$ ipython --no-banner

In [1]: import numpy as np

In [2]: np.set_printoptions(precision=1, suppress=True, linewidth=100, legacy="1.25")

In [3]: def tidy(a):
   ...:     return np.round(a, 1) + 0
   ...: 

In [4]: feats = np.array([[3, 0, 0, 0], [0, 3, 0, 0], [0, 0, 2, 0], [0, 0, 0, 0]])

In [5]: print(feats @ feats.T)
[[9 0 0 0]
 [0 9 0 0]
 [0 0 4 0]
 [0 0 0 0]]

In [6]: feats[:, 2] @ feats[:, 1]
Out[6]: 0

In [7]: feats @ feats
Out[7]: 
array([[9, 0, 0, 0],
       [0, 9, 0, 0],
       [0, 0, 4, 0],
       [0, 0, 0, 0]])

In [8]: np.prod(np.diag(feats)), tidy(np.linalg.det(feats))
Out[8]: (0, 0.0)

In [9]: print(tidy(np.sort(np.linalg.eigvals(feats))))
[0. 2. 3. 3.]

In [10]: Uu, sig, VT = np.linalg.svd(feats)

In [11]: vecs = VT[:(sig > 1e-8).sum()]

In [12]: rng = np.random.default_rng(57)

In [13]: vec = feats[3] + 5 * feats[1] + rng.integers(2) * np.eye(4)[2]

In [14]: vec
Out[14]: array([ 0., 15.,  0.,  0.])

In [15]: np.diag(vecs.T @ vecs)
Out[15]: array([1., 1., 1., 0.])

In [16]: np.linalg.matrix_rank(np.vstack([feats, vec]))
Out[16]: 3

In [17]: vecs.T @ vecs
Out[17]: 
array([[1., 0., 0., 0.],
       [0., 1., 0., 0.],
       [0., 0., 1., 0.],
       [0., 0., 0., 0.]])

In [18]: K = np.load("out3.npy")

In [19]: tidy(K)
Out[19]: 
array([[-0.8,  0.2, -0.5],
       [ 0.2, -0.7, -0.7],
       [-0.5, -0.7,  0.5]])

In [20]: tidy(np.linalg.svd(K, compute_uv=False))
Out[20]: array([1., 1., 1.])

In [21]: tidy(np.linalg.norm(K, axis=0))
Out[21]: array([1., 1., 1.])

In [22]: vec = np.array([-3, 1, 8])

In [23]: print(tidy(np.linalg.det(K)))
1.0

In [24]: tidy(np.sort(np.abs(np.degrees(np.angle(np.linalg.eigvals(K))))))
Out[24]: array([  0. , 178.4, 178.4])

In [25]: 3 - np.linalg.matrix_rank(K - np.eye(3), tol=1e-8)
Out[25]: 1

In [26]: [p for p in range(1, 25) if np.allclose(np.linalg.matrix_power(K, p), np.eye(3))]
Out[26]: []

In [27]: tidy(np.linalg.norm(vec)), tidy(np.linalg.norm(K @ vec))
Out[27]: (8.6, 8.6)

In [28]: print(tidy(K.T @ (K @ vec)))
[-3.  1.  8.]

In [29]: print(tidy(np.abs(np.linalg.eigvals(K))))
[1. 1. 1.]

In [30]: tidy(np.linalg.inv(K))
Out[30]: 
array([[-0.8,  0.2, -0.5],
       [ 0.2, -0.7, -0.7],
       [-0.5, -0.7,  0.5]])

In [31]: q = K.astype(float).copy()

In [32]: for j in range(3):
    ...:     q[:, j] -= q[:, :j] @ (q[:, :j].T @ q[:, j])
    ...:     q[:, j] /= np.linalg.norm(q[:, j])
    ...: 

In [33]: tidy(q.T @ q)
Out[33]: 
array([[1., 0., 0.],
       [0., 1., 0.],
       [0., 0., 1.]])
